$ python -q
>>> import numpy as np
>>> np.set_printoptions(precision=2, suppress=True, linewidth=100)
>>> rd = lambda a: np.round(a, 2) + 0
>>> K = np.load("arr.npy")
>>> print(K)
[[ 5.98  0.98 -3.05  3.94]
 [ 6.    0.99 -3.06  4.05]
 [ 6.    0.96 -3.01  3.94]
 [ 5.91  0.92 -2.9   3.94]
 [ 5.98  1.05 -3.03  4.04]
 [ 5.94  1.03 -3.    4.06]
 [ 6.03  1.01 -2.96  3.95]
 [ 6.03  1.   -3.06  4.02]
 [ 6.03  1.   -3.06  4.01]
 [ 6.01 -1.97  0.98 -1.99]
 [ 6.01 -2.11  1.02 -1.92]
 [ 6.02 -1.97  1.   -1.94]
 [ 5.97 -2.04  1.12 -1.95]
 [ 6.02 -2.09  0.91 -1.96]
 [ 6.01 -2.06  0.97 -2.08]
 [ 5.97 -1.98  0.95 -2.  ]
 [ 6.   -1.96  1.   -2.01]
 [ 5.99 -1.98  1.07 -1.97]]
>>> dist = np.linalg.norm(K[:, None] - K[None], axis=-1)
>>> print((dist + 1e9 * np.eye(18)).round(6).argmin(axis=1))
[ 2  7  0  2  5  4  2  8  7 16 13  9 17 10 15  9  9 11]
>>> print(np.linalg.matrix_rank(dist ** 2))
6
>>> print(np.unravel_index(dist.round(6).argmax(), dist.shape))
(np.int64(4), np.int64(14))
>>> print(np.flatnonzero(dist[14] < dist.mean() / 2))
[ 9 10 11 12 13 14 15 16 17]
>>> print(rd(np.linalg.norm(K - K.mean(axis=0), axis=1)))
[3.87 3.97 3.85 3.77 3.97 3.96 3.85 3.95 3.94 3.88 3.9  3.85 3.95 3.87 3.98 3.88 3.9  3.92]
>>> print(dist.mean(axis=1).argmax())
14
>>> gram = K.T @ K
>>> print(rd(np.trace(gram)), rd((K ** 2).sum()))
962.18 962.18
>>> print(rd(np.diag(gram)))
[646.82  45.56  90.88 178.92]
>>> x0 = np.array([3, 5, 1, 5])
>>> y = K @ x0
>>> coef, lr = np.zeros(4), 1 / np.linalg.norm(K, 2) ** 2
>>> for i in range(300):
...     coef -= lr * K.T @ (K @ coef - y)
...     if i % 50 == 0: print(i, round(np.linalg.norm(K @ coef - y), 2))
... 
0 44.6
50 1.05
100 1.05
150 1.04
200 1.04
250 1.04
>>> print(rd(coef))
[ 2.23  1.72 -2.79  4.1 ]
>>> Xs = (K - K.mean(axis=0)) / K.std(axis=0)
>>> print(np.argwhere(np.abs(Xs) > 2))
[[3 0]]
>>> coef = np.linalg.lstsq(np.delete(Xs, 3, axis=1), Xs[:, 3])[0]
>>> print(rd(1 - np.var(Xs[:, 3] - np.delete(Xs, 3, axis=1) @ coef)))
1.0
>>> print(rd(coef))
[-0.01  0.41 -0.59]
>>> left, sigma, Vh = np.linalg.svd(K)
>>> print(np.argmax(sigma[:-1] / (sigma[1:] + 1e-6)) + 1)
2
>>> other = left[:, :2] @ np.diag(sigma[:2]) @ Vh[:2]
>>> print(np.linalg.matrix_rank(other))
2
>>> print(rd(other))
[[ 5.98  0.98 -3.    3.97]
 [ 6.    1.02 -3.05  4.04]
 [ 6.    0.97 -2.99  3.95]
 [ 5.91  0.96 -2.94  3.89]
 [ 5.97  1.02 -3.05  4.04]
 [ 5.94  1.02 -3.04  4.04]
 [ 6.02  0.97 -2.99  3.95]
 [ 6.03  1.   -3.04  4.03]
 [ 6.03  1.   -3.04  4.02]
 [ 6.   -2.01  0.99 -1.96]
 [ 6.02 -2.02  1.   -1.98]
 [ 6.01 -2.    0.98 -1.94]
 [ 5.97 -2.03  1.03 -2.02]
 [ 6.04 -2.01  0.98 -1.95]
 [ 6.02 -2.05  1.04 -2.04]
 [ 5.97 -2.    0.99 -1.96]
 [ 5.99 -2.02  1.   -1.98]
 [ 5.98 -2.02  1.01 -1.99]]
>>> arr = np.loadtxt("test0.csv", delimiter=",")
>>> print(arr)
[[13.  2.  7. 11.]
 [ 2.  1.  2.  1.]
 [ 7.  2.  5.  5.]
 [11.  1.  5. 10.]]
>>> print(rd(np.trace(np.linalg.pinv(arr) @ arr)))
2.0
>>> print(np.allclose(arr[:-1].T @ np.linalg.lstsq(arr[:-1].T, arr[-1])[0], arr[-1]))
True
>>> print(np.unique(arr.round(6), axis=0).shape)
(4, 4)
>>> print(rd(arr @ np.linalg.pinv(arr) @ arr))
[[13.  2.  7. 11.]
 [ 2.  1.  2.  1.]
 [ 7.  2.  5.  5.]
 [11.  1.  5. 10.]]
>>> print(np.einsum("ij,ji->", arr, arr))
703.0
>>> print(rd(np.linalg.det(2 * arr)), rd(np.linalg.det(arr)))
0.0 0.0
>>> print(rd(np.linalg.eigvals(arr)))
[26.38+0.j  2.62+0.j  0.  +0.j  0.  +0.j]
>>> print(rd(np.linalg.det(arr[::-1])))
0.0
>>> ev, V = np.linalg.eigh(arr)
>>> print(rd(np.linalg.eigvalsh(arr @ arr)))
[  0.     0.     6.84 696.16]
>>> print((ev > 1e-8).sum(), (ev < -1e-8).sum())
2 0
>>> print(rd(np.linalg.svd(arr, compute_uv=False)))
[26.38  2.62  0.    0.  ]
>>> print(rd(ev))
[ 0.    0.    2.62 26.38]
>>> print(rd(V.T @ arr @ V))
[[ 0.    0.    0.    0.  ]
 [ 0.    0.    0.    0.  ]
 [ 0.    0.    2.62  0.  ]
 [ 0.    0.    0.   26.38]]
>>> left, sigma, Vh = np.linalg.svd(arr)
>>> print(np.argmax(sigma[:-1] / (sigma[1:] + 1e-6)) + 1)
2
>>> print(rd(sigma))
[26.38  2.62  0.    0.  ]
>>> other = left[:, :2] @ np.diag(sigma[:2]) @ Vh[:2]
>>> print(rd(np.linalg.norm(arr - other, 2)), rd(sigma[2]))
0.0 0.0
>>> mat = np.loadtxt("w.csv", delimiter=",")
>>> print(rd(mat))
[[ 0.97  0.26  0.  ]
 [-0.26  0.97  0.  ]
 [ 0.    0.    1.  ]]
>>> x0 = np.array([-1, 1, 0])
>>> print(rd(np.abs(np.linalg.eigvals(mat))))
[1. 1. 1.]
>>> print(rd(np.linalg.norm(x0)), rd(np.linalg.norm(mat @ x0)))
1.41 1.41
>>> J = np.load("dump.npy")
>>> print(J)
[[1 0 0]
 [5 1 0]
 [1 3 1]]
>>> # triangular, det is the product of the diagonal
>>> other = np.array([[0, 2], [1, 3]])
>>> C = np.kron(other, J)
>>> print(np.linalg.matrix_rank(C))
6
>>> print(C.shape)
(6, 6)
>>> other = np.array([[-3, 3]])
>>> A = np.block([[np.zeros((1, 1)), other], [other.T, np.zeros((2, 2))]])
>>> print(A)
[[ 0. -3.  3.]
 [-3.  0.  0.]
 [ 3.  0.  0.]]
>>> print(rd(np.linalg.eigvalsh(A).min()))
-4.24
>>> ev, V = np.linalg.eigh(A)
>>> x0 = np.array([-5, -2, -2])
>>> print(rd(V * np.abs(ev) @ V.T))
[[ 4.24  0.    0.  ]
 [ 0.    2.12 -2.12]
 [ 0.   -2.12  2.12]]
>>> print((np.sign(V[:, -1].round(6)) == np.sign(V[0, -1].round(6))).astype(int))
[1 0 1]
>>> print(np.abs(A).sum(axis=1).max(), rd(np.abs(ev).max()))
6.0 4.24
>>> rng = np.random.default_rng(25902)
>>> other = A + rng.integers(-2, 3, (3, 2)) @ rng.integers(-2, 3, (2, 3))
>>> print(other)
[[-2.  1. -1.]
 [-1. -4.  0.]
 [ 4. -2.  5.]]
>>> print(rd(np.linalg.svd(other - A, compute_uv=False)))
[8.49 3.72 0.  ]
>>> print(other - A)
[[-2.  4. -4.]
 [ 2. -4.  0.]
 [ 1. -2.  5.]]
